$ ipython --no-banner

In [1]: import numpy as np

In [2]: np.set_printoptions(suppress=True, linewidth=140)

In [3]: arr = -1 * np.eye(9) + np.eye(9, k=1)

In [4]: print(arr)
[[-1.  1.  0.  0.  0.  0.  0.  0.  0.]
 [ 0. -1.  1.  0.  0.  0.  0.  0.  0.]
 [ 0.  0. -1.  1.  0.  0.  0.  0.  0.]
 [ 0.  0.  0. -1.  1.  0.  0.  0.  0.]
 [ 0.  0.  0.  0. -1.  1.  0.  0.  0.]
 [ 0.  0.  0.  0.  0. -1.  1.  0.  0.]
 [ 0.  0.  0.  0.  0.  0. -1.  1.  0.]
 [ 0.  0.  0.  0.  0.  0.  0. -1.  1.]
 [ 0.  0.  0.  0.  0.  0.  0.  0. -1.]]

In [5]: # triangular

In [6]: out = np.linalg.invert(arr)
AttributeError: module 'numpy.linalg' has no attribute 'invert'


In [7]: out = np.linalg.inv(arr)

In [8]: print(np.allclose(out, arr.T))
False

In [9]: print(round(float(np.linalg.slogdet(arr)[0]), 1))
-1.0

In [10]: rng = np.random.default_rng(444798)

In [11]: lab = rng.permutation(9)

In [12]: print(lab)
[2 8 6 3 4 1 5 7 0]

In [13]: out = arr[lab][:, lab]

In [14]: np.allclose(out, arr)
Out[14]: False

In [15]: print(round(np.linalg.det(out), 1), np.round(np.linalg.det(arr[lab]), 1))
-1.0 1.0

In [16]: np.linalg.determinant(arr)
AttributeError: module 'numpy.linalg' has no attribute 'determinant'


In [17]: print((arr + arr.T) / 2)
[[-1.   0.5  0.   0.   0.   0.   0.   0.   0. ]
 [ 0.5 -1.   0.5  0.   0.   0.   0.   0.   0. ]
 [ 0.   0.5 -1.   0.5  0.   0.   0.   0.   0. ]
 [ 0.   0.   0.5 -1.   0.5  0.   0.   0.   0. ]
 [ 0.   0.   0.   0.5 -1.   0.5  0.   0.   0. ]
 [ 0.   0.   0.   0.   0.5 -1.   0.5  0.   0. ]
 [ 0.   0.   0.   0.   0.   0.5 -1.   0.5  0. ]
 [ 0.   0.   0.   0.   0.   0.   0.5 -1.   0.5]
 [ 0.   0.   0.   0.   0.   0.   0.   0.5 -1. ]]

In [18]: round(float(np.abs(np.linalg.eigvals(arr)).max()), 1)
Out[18]: 1.0

In [19]: np.round(np.sort(np.abs(np.linalg.eigvals(arr))), 1)
Out[19]: array([1., 1., 1., 1., 1., 1., 1., 1., 1.])

In [20]: arr @ arr
Out[20]: 
array([[ 1., -2.,  1.,  0.,  0.,  0.,  0.,  0.,  0.],
       [ 0.,  1., -2.,  1.,  0.,  0.,  0.,  0.,  0.],
       [ 0.,  0.,  1., -2.,  1.,  0.,  0.,  0.,  0.],
       [ 0.,  0.,  0.,  1., -2.,  1.,  0.,  0.,  0.],
       [ 0.,  0.,  0.,  0.,  1., -2.,  1.,  0.,  0.],
       [ 0.,  0.,  0.,  0.,  0.,  1., -2.,  1.,  0.],
       [ 0.,  0.,  0.,  0.,  0.,  0.,  1., -2.,  1.],
       [ 0.,  0.,  0.,  0.,  0.,  0.,  0.,  1., -2.],
       [ 0.,  0.,  0.,  0.,  0.,  0.,  0.,  0.,  1.]])

In [21]: np.allclose(arr @ arr.T, arr.T @ arr)
Out[21]: False

In [22]: round(float(np.linalg.det(arr)), 1)
Out[22]: -1.0

In [23]: print((arr - arr.T) / 2)
[[ 0.   0.5  0.   0.   0.   0.   0.   0.   0. ]
 [-0.5  0.   0.5  0.   0.   0.   0.   0.   0. ]
 [ 0.  -0.5  0.   0.5  0.   0.   0.   0.   0. ]
 [ 0.   0.  -0.5  0.   0.5  0.   0.   0.   0. ]
 [ 0.   0.   0.  -0.5  0.   0.5  0.   0.   0. ]
 [ 0.   0.   0.   0.  -0.5  0.   0.5  0.   0. ]
 [ 0.   0.   0.   0.   0.  -0.5  0.   0.5  0. ]
 [ 0.   0.   0.   0.   0.   0.  -0.5  0.   0.5]
 [ 0.   0.   0.   0.   0.   0.   0.  -0.5  0. ]]
